In [1]: import numpy as np

In [2]: from numpy import linalg as LA

In [3]: np.set_printoptions(precision=1, suppress=True, linewidth=160)

In [4]: tidy = lambda a: np.round(a, 1) + 0

In [5]: J = np.loadtxt("mat.csv", delimiter=",")

In [6]: J
Out[6]: 
array([[ 4.4,  3.2,  2. ],
       [ 4.2,  3.1,  1.8],
       [ 4.7,  3.3,  1.9],
       [ 3.2,  3.4,  2.1],
       [ 4.2,  2.9,  2.4],
       [-0.9,  0.9,  4.9],
       [-0.9,  1.1,  4.9],
       [-0.8,  1.1,  4.6],
       [-1.4,  1.1,  4.7],
       [-1.1,  0.9,  5. ]])

In [7]: left, sigma, Vh = LA.svd(J)

In [8]: tidy(sigma)
Out[8]: array([13.7,  9.8,  0.8])

In [9]: M2 = left[:, :2] @ np.diag(sigma[:2]) @ Vh[:2]

In [10]: tidy(LA.norm(J - M2, 2)), tidy(sigma[2])
Out[10]: (np.float64(0.8), np.float64(0.8))

In [11]: tidy(LA.norm(J - M2) / LA.norm(J))
Out[11]: np.float64(0.0)

In [12]: LA.matrix_rank(J, rtol=0.05)
Out[12]: np.int64(3)

In [13]: LA.matrix_rank(M2)
Out[13]: np.int64(2)

In [14]: LA.cond(J) > 100
Out[14]: np.False_

In [15]: tidy(LA.norm(J, 2) / LA.norm(J))
Out[15]: np.float64(0.8)

In [16]: np.argsort(-LA.norm(J, axis=0).round(6), kind="stable")[:3]
Out[16]: array([2, 0, 1])

In [17]: C2 = np.cov(J, rowvar=False)

In [18]: tidy(C2)
Out[18]: 
array([[ 7.6,  3.1, -4. ],
       [ 3.1,  1.3, -1.7],
       [-4. , -1.7,  2.2]])

In [19]: tidy(J.std(axis=0))
Out[19]: array([2.6, 1.1, 1.4])

In [20]: tidy(np.corrcoef(J.T))
Out[20]: 
array([[ 1.,  1., -1.],
       [ 1.,  1., -1.],
       [-1., -1.,  1.]])

In [21]: tidy(np.polyfit(J[:, 2], J[:, 0], 1))
Out[21]: array([-1.8,  7.8])

In [22]: tidy(np.corrcoef(J[:, 2], J[:, 0])[0, 1])
Out[22]: np.float64(-1.0)

In [23]: np.argsort(-J.std(axis=0).round(6), kind="stable")
Out[23]: array([0, 2, 1])

In [24]: F = np.loadtxt("block13.csv", delimiter=",")

In [25]: F
Out[25]: 
array([[-1.6,  0.7,  0.2],
       [ 0.7,  0.4,  1.4],
       [-0.5,  0. ,  1.6],
       [ 1.7, -0.2,  0.5],
       [-2.7, -0.4,  0.7],
       [-1.1, -0.7,  1.8],
       [-0.1,  0.2,  0. ],
       [ 3.5,  0.7, -1.1],
       [ 1.2,  0.1,  2.3],
       [ 0.3,  0.5, -0.3],
       [ 4.6,  0. , -2.4],
       [-1.9, -0.2, -0.7],
       [ 3.5,  0.3, -3.5],
       [-3.8,  0.7,  1.1],
       [ 1.6, -0.2,  0.9],
       [ 3.6, -0.7,  0.9],
       [-1.6, -0.5, -1. ],
       [-3.4, -0.2, -0.2],
       [ 1.1, -0.3,  3. ],
       [ 2.4, -0.3,  1.3],
       [-3.9,  0.8,  0. ],
       [-0.6, -0.8, -0.5],
       [ 2.7, -1.2, -1.6],
       [-1.8,  1. ,  0.6],
       [ 0.5,  0.6, -0.6]])

In [26]: M2 = F / LA.norm(F, axis=1, keepdims=True)

In [27]: C2 = M2 @ M2.T

In [28]: tidy(np.degrees(np.arccos(np.clip(C2[3, 4], -1, 1))))
Out[28]: np.float64(145.9)

In [29]: (C2 - 2 * np.eye(25)).round(6).argmax(axis=1)
Out[29]: array([23,  8,  5, 15, 13,  2, 23, 10, 18, 24,  7, 16, 10, 20, 19,  3, 11, 20,  8, 14,  0, 16, 10,  0,  9])

In [30]: tidy(LA.norm(M2, axis=1))
Out[30]: array([1., 1., 1., 1., 1., 1., 1., 1., 1., 1., 1., 1., 1., 1., 1., 1., 1., 1., 1., 1., 1., 1., 1., 1., 1.])

In [31]: tidy(C2[3])
Out[31]: array([-0.9,  0.6,  0. ,  1. , -0.8, -0.2, -0.5,  0.8,  0.7,  0.2,  0.7, -1. ,  0.5, -0.8,  1. ,  1. , -0.9, -1. ,  0.6,  1. , -1. , -0.6,  0.7, -0.8,  0.2])

In [32]: M2 = np.c_[J[:, :2] @ np.array([[0, 5], [1, 2]]), np.array([1, 2, 2, 2, 1, 0, 0, 0, 0, 2])]

In [33]: tidy(M2)
Out[33]: 
array([[ 3.2, 28.4,  1. ],
       [ 3.1, 27.2,  2. ],
       [ 3.3, 30.1,  2. ],
       [ 3.4, 22.8,  2. ],
       [ 2.9, 26.8,  1. ],
       [ 0.9, -2.7,  0. ],
       [ 1.1, -2.3,  0. ],
       [ 1.1, -1.8,  0. ],
       [ 1.1, -4.8,  0. ],
       [ 0.9, -3.7,  2. ]])

In [34]: tidy(LA.norm(M2 - J @ LA.lstsq(J, M2)[0], axis=0))
Out[34]: array([0. , 0. , 2.1])

In [35]: tidy(LA.lstsq(J, M2[:, 0])[0])
Out[35]: array([0., 1., 0.])

In [36]: LA.matrix_rank(np.c_[J, M2])
Out[36]: np.int64(4)

In [37]: q, V = LA.qr(F[:, :1])[0], LA.qr(F[:, 1:])[0]

In [38]: sigma = LA.svd(q.T @ V, compute_uv=False)

In [39]: tidy(LA.norm(q @ q.T - V @ V.T, 2))
Out[39]: np.float64(1.0)

In [40]: tidy(np.degrees(np.arccos(sigma.clip(0, 1))))
Out[40]: array([69.2])

In [41]: sigma = 20 * 0.7 ** np.arange(3)

In [42]: q, _ = LA.qr(np.array([[-0.5, 0.4, 0.3], [-2.2, -1.4, -0.3], [0.9, 2.4, 0.0]]))

In [43]: rng = np.random.default_rng(69686)

In [44]: A = rng.normal(size=(13, 3)) * sigma @ q

In [45]: tidy(A)
Out[45]: 
array([[  1.8,  13.1,   7.5],
       [  6.1, -14.2, -25.6],
       [ 22.7,   0.8,  10. ],
       [  2.9,   1.8,   0.8],
       [ 26.8,  -1.4,   2.2],
       [ 17.8,  -5.6, -20.8],
       [  0.7,  22.7,  -4.2],
       [ -7. , -14.7,  18.6],
       [ -3.7,   6. ,  -9. ],
       [-18.7,  12.9,  -4.7],
       [ 22.6,  -0.3,  10.3],
       [  9.8,  -8. ,  -5.5],
       [  4.5,  -0.3,  -2. ]])

In [46]: cen = A - A.mean(axis=0)

In [47]: left, sigma, Vh = LA.svd(cen, full_matrices=False)

In [48]: tidy(sigma)
Out[48]: array([48.2, 43.2, 32.9])

In [49]: (np.sign(left[:, 0]) == np.sign(left[0, 0])).astype(int)
Out[49]: array([1, 0, 0, 1, 0, 0, 1, 1, 1, 1, 0, 0, 1])

In [50]: LA.matrix_rank(cen)
Out[50]: np.int64(3)

In [51]: tidy(sigma ** 2 / (sigma ** 2).sum())
Out[51]: array([0.4, 0.4, 0.2])

In [52]: tidy(cen.mean(axis=0))
Out[52]: array([0., 0., 0.])

In [53]: np.abs(Vh[0]).argmax()
Out[53]: np.int64(0)

In [54]: tidy((sigma ** 2).sum() ** 2 / (sigma ** 4).sum())
Out[54]: np.float64(2.8)

In [55]: tidy(Vh[0] * np.sign(Vh[0, np.abs(Vh[0]).argmax()]))
Out[55]: array([ 0.9, -0.5,  0. ])

In [56]: np.abs(left[:, 0]).argmax()
Out[56]: np.int64(9)

In [57]: tidy(np.abs(Vh[-1]))
Out[57]: array([0.5, 0.9, 0.2])

In [58]: labels = A[:, 1] > np.median(A[:, 1])

In [59]: r0 = A[labels].mean(axis=0) - A[~labels].mean(axis=0)

In [60]: tidy(r0)
Out[60]: array([-10.6,  15.9,   3.3])

In [61]: dist = LA.norm(A[:, None] - A[None], axis=-1)

In [62]: dist.shape
Out[62]: (13, 13)

In [63]: dist[0].round(6).argsort(kind="stable")[:4]
Out[63]: array([ 0,  3,  6, 12])

In [64]: (dist + 1e9 * np.eye(13)).round(6).argmin(axis=1)
Out[64]: array([ 3,  5, 10, 12,  2,  1,  0,  3, 12,  8,  2, 12,  3])

In [65]: tidy(LA.norm(A, axis=1))
Out[65]: array([15.2, 29.9, 24.8,  3.5, 26.9, 27.9, 23.1, 24.7, 11.4, 23.2, 24.8, 13.8,  5. ])

In [66]: tidy(dist[:5, :5])
Out[66]: 
array([[ 0. , 43.1, 24.4, 13.2, 29.4],
       [43.1,  0. , 42.1, 31. , 36.9],
       [24.4, 42.1,  0. , 21.9,  9.1],
       [13.2, 31. , 21.9,  0. , 24.1],
       [29.4, 36.9,  9.1, 24.1,  0. ]])

In [67]: np.flatnonzero(dist[0] < dist.mean() / 2)
Out[67]: array([0])
